% ipython --no-banner

In [1]: import numpy as np

In [2]: np.set_printoptions(precision=1, suppress=True, linewidth=100)

In [3]: out = np.array([[4, -3, -3, -4, -7, -8, 2, 3],
   ...:     [-1, -9, 6, 0, 0, 2, 2, 1],
   ...:     [-9, 2, 4, 5, 2, 4, 9, 6],
   ...:     [-1, -9, -9, -9, 7, 0, 0, 7],
   ...:     [-4, -3, 0, -2, 5, -6, 0, -2],
   ...:     [-7, 4, 9, 1, -5, 9, 8, -5],
   ...:     [5, 6, -3, -6, 9, 7, 2, 9],
   ...:     [-9, 5, -1, 1, 0, 6, -9, 8]])

In [4]: out[-1] = out[0]

In [5]: data = out + 0.1 * np.eye(8)

In [6]: data
Out[6]: 
array([[ 4.1, -3. , -3. , -4. , -7. , -8. ,  2. ,  3. ],
       [-1. , -8.9,  6. ,  0. ,  0. ,  2. ,  2. ,  1. ],
       [-9. ,  2. ,  4.1,  5. ,  2. ,  4. ,  9. ,  6. ],
       [-1. , -9. , -9. , -8.9,  7. ,  0. ,  0. ,  7. ],
       [-4. , -3. ,  0. , -2. ,  5.1, -6. ,  0. , -2. ],
       [-7. ,  4. ,  9. ,  1. , -5. ,  9.1,  8. , -5. ],
       [ 5. ,  6. , -3. , -6. ,  9. ,  7. ,  2.1,  9. ],
       [ 4. , -3. , -3. , -4. , -7. , -8. ,  2. ,  3.1]])

In [7]: U, sig, Vt = np.linalg.svd(data)

In [8]: np.argmax(sig[:-1] / (sig[1:] + 1e-6)) + 1
Out[8]: np.int64(7)

In [9]: sig
Out[9]: array([27.2, 21.8, 16. , 13.7,  9.9,  7.4,  5.6,  0.1])

In [10]: out = U[:, :7] @ np.diag(sig[:7]) @ Vt[:7]

In [11]: np.linalg.matrix_rank(data, rtol=0.05)
Out[11]: np.int64(7)

In [12]: round(np.abs(data - out).max(), 1)
Out[12]: np.float64(0.0)

In [13]: round(np.linalg.norm(data - out, 2), 1), round(float(sig[7]), 1)
Out[13]: (np.float64(0.1), 0.1)

In [14]: out = data / np.sqrt((data ** 2).mean(axis=1, keepdims=True))

In [15]: out[4]
Out[15]: array([-1.2, -0.9,  0. , -0.6,  1.5, -1.7,  0. , -0.6])

In [16]: np.linalg.matrix_rank(out) == np.linalg.matrix_rank(data)
Out[16]: np.True_

In [17]: out = np.array([[1, -1, -2],
    ...:     [-2, 1, 1],
    ...:     [-2, 0, -1],
    ...:     [-2, 2, -1],
    ...:     [1, 2, 0],
    ...:     [-2, 2, 0],
    ...:     [-1, 2, -1],
    ...:     [-1, -1, 1]])

In [18]: np.einsum("ij,ij->i", data, data)
Out[18]: array([176.8, 125.2, 263.8, 340.2,  95. , 343.8, 321.4, 176.6])

In [19]: np.einsum("ij->j", data)
Out[19]: array([ -8.9, -14.9,   1.1, -18.9,   4.1,   0.1,  25.1,  22.1])

In [20]: np.linalg.matrix_rank(data @ out)
Out[20]: np.int64(3)

In [21]: K = 5 * np.eye(7) + np.eye(7, k=1)

In [22]: K
Out[22]: 
array([[5., 1., 0., 0., 0., 0., 0.],
       [0., 5., 1., 0., 0., 0., 0.],
       [0., 0., 5., 1., 0., 0., 0.],
       [0., 0., 0., 5., 1., 0., 0.],
       [0., 0., 0., 0., 5., 1., 0.],
       [0., 0., 0., 0., 0., 5., 1.],
       [0., 0., 0., 0., 0., 0., 5.]])

In [23]: U, sig, Vt = np.linalg.svd(K, full_matrices=False)

In [24]: np.round(U.T @ U, 1) + 0
Out[24]: 
array([[1., 0., 0., 0., 0., 0., 0.],
       [0., 1., 0., 0., 0., 0., 0.],
       [0., 0., 1., 0., 0., 0., 0.],
       [0., 0., 0., 1., 0., 0., 0.],
       [0., 0., 0., 0., 1., 0., 0.],
       [0., 0., 0., 0., 0., 1., 0.],
       [0., 0., 0., 0., 0., 0., 1.]])

In [25]: sig
Out[25]: array([5.9, 5.7, 5.4, 5.1, 4.7, 4.3, 4.1])

In [26]: np.round(U.T @ K @ Vt.T, 1) + 0
Out[26]: 
array([[5.9, 0. , 0. , 0. , 0. , 0. , 0. ],
       [0. , 5.7, 0. , 0. , 0. , 0. , 0. ],
       [0. , 0. , 5.4, 0. , 0. , 0. , 0. ],
       [0. , 0. , 0. , 5.1, 0. , 0. , 0. ],
       [0. , 0. , 0. , 0. , 4.7, 0. , 0. ],
       [0. , 0. , 0. , 0. , 0. , 4.3, 0. ],
       [0. , 0. , 0. , 0. , 0. , 0. , 4.1]])

In [27]: np.round(Vt @ Vt.T, 1) + 0
Out[27]: 
array([[1., 0., 0., 0., 0., 0., 0.],
       [0., 1., 0., 0., 0., 0., 0.],
       [0., 0., 1., 0., 0., 0., 0.],
       [0., 0., 0., 1., 0., 0., 0.],
       [0., 0., 0., 0., 1., 0., 0.],
       [0., 0., 0., 0., 0., 1., 0.],
       [0., 0., 0., 0., 0., 0., 1.]])
